% python3 -q
>>> import numpy as np
>>> import numpy.linalg as la
>>> np.set_printoptions(suppress=True, linewidth=120)
>>> C = np.array([[-0.7, 0.6, 2.2, -1.5]])
>>> rng = np.random.default_rng(13)
>>> arr = np.array([[1], [1], [2], [3], [3], [1], [0], [1], [0], [1], [1]]) @ C + 0.05 * rng.normal(size=(11, 4))
>>> print(arr.round(2))
[[-0.61  0.45  2.25 -1.5 ]
 [-0.63  0.62  2.29 -1.5 ]
 [-1.43  1.23  4.42 -3.02]
 [-2.11  1.84  6.64 -4.52]
 [-2.12  1.71  6.68 -4.51]
 [-0.63  0.62  2.3  -1.42]
 [ 0.02  0.07 -0.05  0.06]
 [-0.77  0.62  2.25 -1.49]
 [-0.02 -0.04 -0.02  0.05]
 [-0.66  0.59  2.14 -1.47]
 [-0.77  0.57  2.16 -1.46]]
>>> x = np.array([0, -3, -1, 0])
>>> target = arr @ x
>>> print(np.round(la.pinv(arr) @ arr, 2) + 0)
[[1. 0. 0. 0.]
 [0. 1. 0. 0.]
 [0. 0. 1. 0.]
 [0. 0. 0. 1.]]
>>> print(np.round(la.solve(arr.T @ arr, arr.T @ target), 2) + 0)
[ 0. -3. -1.  0.]
>>> target = target + 0.3 * rng.normal(size=11)
>>> print(target.round(2))
[ -3.52  -4.01  -8.03 -12.35 -11.65  -3.74  -0.19  -3.91   0.1   -3.59  -3.68]
>>> beta, *_ = la.lstsq(arr, target)
>>> print(beta.round(2))
[-0.31 -3.2   0.74  2.61]
>>> print(beta.round())
[-0. -3.  1.  3.]
>>> print(np.round(arr.T @ (target - arr @ beta), 2) + 0)
[0. 0. 0. 0.]
>>> print(round(la.norm(target - arr @ beta), 2))
0.47
>>> print([round(float(la.norm(la.solve(arr.T @ arr + lam * np.eye(4), arr.T @ target))), 2) for lam in (0, 1, 10, 100)])
[4.21, 1.39, 1.33, 0.96]
>>> Uu, sv, vt = la.svd(arr)
>>> print(np.argmax(sv[:-1] / (sv[1:] + 1e-6)) + 1)
1
>>> M2 = Uu[:, :1] @ np.diag(sv[:1]) @ vt[:1]
>>> print(la.matrix_rank(M2))
1
>>> print(np.round(la.norm(arr - M2) / la.norm(arr), 2))
0.02
>>> hat = arr @ la.solve(arr.T @ arr, arr.T)
>>> print(np.round(np.diag(hat), 2))
[0.63 0.28 0.23 0.51 0.47 0.69 0.23 0.31 0.2  0.11 0.33]
>>> print(np.allclose(hat @ hat, hat))
True
>>> print([round(float(x), 2) for x in la.svd(arr, compute_uv=False)[:3]])
[14.99, 0.22, 0.17]
>>> print(la.matrix_rank(arr, rtol=0.1))
1
>>> print(np.round(la.norm(arr, 2) / la.norm(arr), 2))
1.0
>>> print(np.round(np.abs(la.svd(arr)[2][-1]), 2))
[0.48 0.15 0.41 0.77]
>>> print(la.cond(arr) > 100)
True
>>> J = np.load("block0.npy")
>>> print(J.round(2))
[[-0.46 -0.74]
 [ 0.74 -0.03]
 [-0.25  0.51]
 [-0.43  0.44]]
>>> # keeps lengths
>>> x = np.array([-3, -5])
>>> print((J @ x).argmax())
0
>>> print(np.round(J @ (2 * x), 2))
[10.13 -4.09 -3.64 -1.83]
>>> print(np.round(np.einsum("ij,j->i", J, x), 2))
[ 5.07 -2.05 -1.82 -0.92]
>>> print(np.round(J * x, 2))
[[ 1.38  3.69]
 [-2.21  0.17]
 [ 0.74 -2.55]
 [ 1.29 -2.21]]
>>> print(np.round(J @ J.T, 2))
[[ 0.76 -0.31 -0.26 -0.13]
 [-0.31  0.54 -0.2  -0.33]
 [-0.26 -0.2   0.32  0.33]
 [-0.13 -0.33  0.33  0.38]]
>>> print(np.round(la.svd(J, compute_uv=False), 2))
[1. 1.]
>>> M2 = np.array([[-3, -3, -3], [2, 1, 1], [2, -2, -1]])
>>> X = M2 - M2.T
>>> print(X)
[[ 0 -5 -5]
 [ 5  0  3]
 [ 5 -3  0]]
>>> print([round(float(x), 2) for x in la.svd(X, compute_uv=False)[:3]])
[7.68, 7.68, 0.0]
>>> print(round(la.norm(X, 2) / la.norm(X), 2))
0.71
>>> print(la.matrix_rank(X, rtol=0.1))
2
>>> print(la.cond(X) > 100)
True
